>>> import numpy as np
>>> import numpy.linalg as la
>>> np.set_printoptions(precision=2, suppress=True, linewidth=160, floatmode="fixed")
>>> rd = lambda a: np.round(a, 2) + 0
>>> X = np.load("run1.npy")
>>> X
array([[ 1.25, -1.92,  2.35, -1.17],
       [-0.70,  0.96, -1.43,  0.68],
       [-0.28, -0.18,  0.67,  0.05],
       [-1.40,  2.98, -3.89,  1.90],
       [ 0.27,  0.01,  0.92, -0.13],
       [-0.15,  0.23, -0.84,  0.24],
       [ 1.40, -2.85,  2.49, -1.32],
       [-0.15, -0.97,  1.05, -0.38],
       [-2.30,  3.02, -3.38,  1.71],
       [ 1.01, -2.04,  2.07, -0.95],
       [-0.44,  0.40,  0.17, -0.16],
       [ 0.08, -0.85,  0.95, -0.61],
       [ 1.31, -2.36,  2.14, -1.31],
       [-0.12, -0.82,  1.18, -0.28],
       [ 0.13, -1.18,  0.90, -0.39],
       [-1.02,  0.59, -0.64,  0.59],
       [-1.01,  1.14, -1.45,  0.57],
       [-0.33,  0.86, -0.43,  0.23],
       [-1.57,  2.15, -2.60,  1.18],
       [-0.48,  0.47, -0.44,  0.04],
       [-1.31,  1.19, -1.55,  0.23],
       [-0.21,  0.58, -0.79,  0.20],
       [ 0.77, -1.80,  1.58, -0.30],
       [-1.12,  1.76, -2.24,  0.83],
       [-1.36,  2.74, -3.24,  1.22],
       [-0.30,  1.15, -1.28,  0.78]])
>>> ang = np.radians(72)
>>> R = np.eye(4)
>>> R[2, 2] = R[1, 1] = np.cos(ang)
>>> R[2, 1], R[1, 2] = -np.sin(ang), np.sin(ang)
>>> rd(R)
array([[ 1.00,  0.00,  0.00,  0.00],
       [ 0.00,  0.31,  0.95,  0.00],
       [ 0.00, -0.95,  0.31,  0.00],
       [ 0.00,  0.00,  0.00,  1.00]])
>>> B = X @ R.T
>>> np.allclose(X @ X.T, B @ B.T)
True
>>> rd(np.abs(B - X).max(axis=0))
array([0.00, 5.76, 0.99, 0.00])
